% python3 -q
>>> import numpy as np
>>> import numpy.linalg as la
>>> np.set_printoptions(suppress=True, linewidth=100)
>>> def rnd(a):
...     return np.round(a, 2) + 0
... 
>>> feats = np.loadtxt("case15.csv", delimiter=",")
>>> feats
array([[ 4., -2.,  0.,  0.,  0.,  0.],
       [-1.,  0.,  0.,  0.,  0.,  0.],
       [ 1., -4.,  0.,  0.,  0.,  0.],
       [ 0.,  0.,  4., -2.,  0.,  0.],
       [ 0.,  0., -1.,  0.,  0.,  0.],
       [ 0.,  0.,  1., -4.,  0.,  0.],
       [ 0.,  0.,  0.,  0.,  4., -2.],
       [ 0.,  0.,  0.,  0., -1.,  0.],
       [ 0.,  0.,  0.,  0.,  1., -4.]])
>>> f, v = feats[8], feats[7]
>>> f @ f
np.float64(17.0)
>>> print(f @ v)
-1.0
>>> pr = (f @ v) / (f @ f) * f
>>> print(rnd(la.norm(f + v) ** 2 + la.norm(f - v) ** 2))
36.0
>>> rnd(v - pr)
array([ 0.  ,  0.  ,  0.  ,  0.  , -0.94, -0.24])
>>> Y = np.c_[feats[:, :4] @ np.array([[1, -6, 8, 0], [3, 3, -9, -2], [-7, 8, -1, 1], [3, -6, -9, -2]]), np.array([0, 3, 5, 0, 1, -5, 0, -3, -4])]
>>> Y
array([[ -2., -30.,  50.,   4.,   0.],
       [ -1.,   6.,  -8.,   0.,   3.],
       [-11., -18.,  44.,   8.,   5.],
       [-34.,  44.,  14.,   8.,   0.],
       [  7.,  -8.,   1.,  -1.,   1.],
       [-19.,  32.,  35.,   9.,  -5.],
       [  0.,   0.,   0.,   0.,   0.],
       [  0.,   0.,   0.,   0.,  -3.],
       [  0.,   0.,   0.,   0.,  -4.]])
>>> la.matrix_rank(Y)
np.int64(5)
>>> rnd(la.norm(Y - feats @ la.lstsq(feats, Y)[0], axis=0))
array([0.  , 0.  , 0.  , 0.  , 3.57])
>>> x = np.array([-2, -1, 0, 2, 0])
>>> h1 = np.maximum(Y @ x, 0)
>>> h1
array([42.,  0., 56., 40.,  0., 24.,  0.,  0.,  0.])
>>> np.maximum(Y @ (3 * x), 0)
array([126.,   0., 168., 120.,   0.,  72.,   0.,   0.,   0.])
>>> Y * (h1 > 1e-9)[:, None]
array([[ -2., -30.,  50.,   4.,   0.],
       [ -0.,   0.,  -0.,   0.,   0.],
       [-11., -18.,  44.,   8.,   5.],
       [-34.,  44.,  14.,   8.,   0.],
       [  0.,  -0.,   0.,  -0.,   0.],
       [-19.,  32.,  35.,   9.,  -5.],
       [  0.,   0.,   0.,   0.,   0.],
       [  0.,   0.,   0.,   0.,  -0.],
       [  0.,   0.,   0.,   0.,  -0.]])
>>> np.maximum(Y @ x, 0) - np.maximum(-Y @ x, 0)
array([42., -4., 56., 40., -8., 24.,  0.,  0.,  0.])
>>> x = np.array([3, -3, -3, -2, 3, -1])
>>> rhs = feats @ x
>>> rhs
array([18., -3., 15., -8.,  3.,  5., 14., -3.,  7.])
>>> rng = np.random.default_rng(2151)
>>> rhs = rhs + 0.02 * rng.normal(size=9)
>>> rnd(rhs)
array([17.97, -3.  , 15.01, -8.02,  3.03,  5.02, 14.01, -3.  ,  7.02])
>>> c, *_ = la.lstsq(feats, rhs)
>>> c.round()
array([ 3., -3., -3., -2.,  3., -1.])
>>> J = np.load("layer9.npy")
>>> rnd(J)
array([[ 0.84, -0.15,  0.04, -0.04,  0.1 ,  0.31,  0.08],
       [-0.15,  0.85,  0.14, -0.01,  0.03,  0.29,  0.03],
       [ 0.04,  0.14,  0.14,  0.12,  0.29,  0.  , -0.04],
       [-0.04, -0.01,  0.12,  0.55,  0.19, -0.14,  0.42],
       [ 0.1 ,  0.03,  0.29,  0.19,  0.73, -0.12, -0.23],
       [ 0.31,  0.29,  0.  , -0.14, -0.12,  0.31,  0.04],
       [ 0.08,  0.03, -0.04,  0.42, -0.23,  0.04,  0.58]])
>>> rnd(la.norm(J[3] - J[1]))
np.float64(1.19)
>>> la.norm(J, axis=1).argmax()
np.int64(1)
>>> rnd(la.norm(J, axis=1))
array([0.92, 0.92, 0.38, 0.74, 0.85, 0.55, 0.76])
>>> rnd(la.norm(J) ** 2 / la.norm(J, 2) ** 2)
np.float64(4.0)
>>> rnd(la.norm(J, 1)), rnd(la.norm(J, np.inf))
(np.float64(1.68), np.float64(1.68))
>>> print(rnd(la.norm(J, axis=0)))
[0.92 0.92 0.38 0.74 0.85 0.55 0.76]
>>> print(rnd(la.norm(J, 2)))
1.0
>>> Y = np.array([[-2, 1, 0],
...     [-3, 2, -1],
...     [1, 1, 0],
...     [-2, -2, 2],
...     [-3, 3, -2],
...     [-1, -3, -2],
...     [2, 1, -2]])
>>> rnd(np.einsum("ij->j", J))
array([1.18, 1.19, 0.7 , 1.1 , 0.98, 0.69, 0.89])
>>> Y @ J
Traceback (most recent call last):
  File "<python-input-41>", line 1, in <module>
    Y @ J
    ~~^~~
ValueError: matmul: Input operand 1 has a mismatch in its core dimension 0, with gufunc signature (n?,k),(k,m?)->(n?,m?) (size 7 is different from 3)
>>> la.matrix_rank(J, rtol=0.1)
np.int64(4)
>>> np.argsort(-la.norm(J, axis=0).round(6), kind="stable")[:3]
array([1, 0, 4])
>>> rnd(la.norm(J, 2) / la.norm(J))
np.float64(0.5)
>>> print([round(float(x), 2) for x in la.svd(J, compute_uv=False)[:3]])
[1.0, 1.0, 1.0]
>>> arr = np.array([[5.78, -3.7, -3.12, 4.98, -4.94, 14.12, 0.25, 5.01],
...     [-1.81, -1.95, 5.68, -3.67, -16.23, 2.1, -0.87, -3.04],
...     [-0.21, 4.04, 3.92, -13.71, 5.24, 6.54, 5.41, -2.45]])
>>> x = np.array([2, -2, -1, 0, -2, 0, 1, 0])
>>> h1 = np.maximum(arr @ x, 0)
>>> rnd(np.maximum(arr @ x, 0) - np.maximum(-arr @ x, 0))
array([ 32.21,  26.19, -17.49])
>>> arr * (h1 > 1e-9)[:, None]
array([[  5.78,  -3.7 ,  -3.12,   4.98,  -4.94,  14.12,   0.25,   5.01],
       [ -1.81,  -1.95,   5.68,  -3.67, -16.23,   2.1 ,  -0.87,  -3.04],
       [ -0.  ,   0.  ,   0.  ,  -0.  ,   0.  ,   0.  ,   0.  ,  -0.  ]])
>>> print(rnd(np.maximum(arr @ (3 * x), 0)))
[96.63 78.57  0.  ]
>>> Y = np.array([[1, 2, 2]])
>>> mat = Y.T @ Y
>>> mat
array([[1, 2, 2],
       [2, 4, 4],
       [2, 4, 4]])
>>> z = rng.permutation(3)
>>> print(z)
[0 2 1]
>>> Y = mat[z][:, z]
>>> rnd(np.sort(np.abs(la.eigvals(Y))))
array([0., 0., 9.])
>>> np.allclose(Y, mat)
True
>>> A = np.loadtxt("out18.csv", delimiter=",")
>>> print(A)
[[ 2. -2. -2.  2. -2. -2.]
 [ 0.  0. -1.  0.  0. -1.]
 [-1.  2.  0. -1.  2.  0.]
 [-2.  2.  2.  0.  0.  0.]
 [ 0.  0.  1.  0.  0.  0.]
 [ 1. -2.  0.  0.  0.  0.]]
>>> f, v = A[1], A[4]
>>> f @ v
np.float64(-1.0)
>>> pr = (f @ v) / (f @ f) * f
>>> np.outer(f, v)
array([[ 0.,  0.,  0.,  0.,  0.,  0.],
       [ 0.,  0.,  0.,  0.,  0.,  0.],
       [-0., -0., -1., -0., -0., -0.],
       [ 0.,  0.,  0.,  0.,  0.,  0.],
       [ 0.,  0.,  0.,  0.,  0.,  0.],
       [-0., -0., -1., -0., -0., -0.]])
>>> x = np.array([5, 2, 2, 3, 5, 2])
>>> la.norm(A @ x) <= la.norm(A, 2) * la.norm(x) + 1e-9
np.True_
>>> (A * x).sum(axis=1)
array([-6., -4.,  6., -2.,  2.,  1.])
>>> E = np.loadtxt("sample15.csv", delimiter=",")
>>> E
array([[-1. ,  0.3,  1.5,  1.6, -0.9, -1.3,  2. ,  1. ],
       [ 0.8,  0.4,  2.1,  0.2, -0.6,  0.1, 10. ,  0.9],
       [-1.5, -1.2,  0.5, -0.6, -1.2, -0.6, 16. ,  0.5],
       [ 1.1,  0.7,  0.2, -0.5, -2. , -1.6, -7. ,  1.3],
       [ 2.2,  0.9,  0.3, -0.9,  0.5, -1.3,  8. ,  1.3],
       [ 0.3, -0.9, -1. , -0.4,  0.3,  0.1,  0. , -1. ],
       [ 1.8,  1.1, -0.3,  0.6, -0.1,  0.4,  0. , -0.6],
       [ 1.3, -2.6,  1.8,  0.1, -1.6, -0.8, -9. ,  0.8],
       [ 1.1, -1. , -1. , -0.4, -1.7,  1.4,  8. , -0.7]])
>>> proj = E @ la.solve(E.T @ E, E.T)
>>> rnd(proj @ E[:, 2])
array([ 1.5,  2.1,  0.5,  0.2,  0.3, -1. , -0.3,  1.8, -1. ])
>>> rnd(np.trace(proj))
np.float64(8.0)
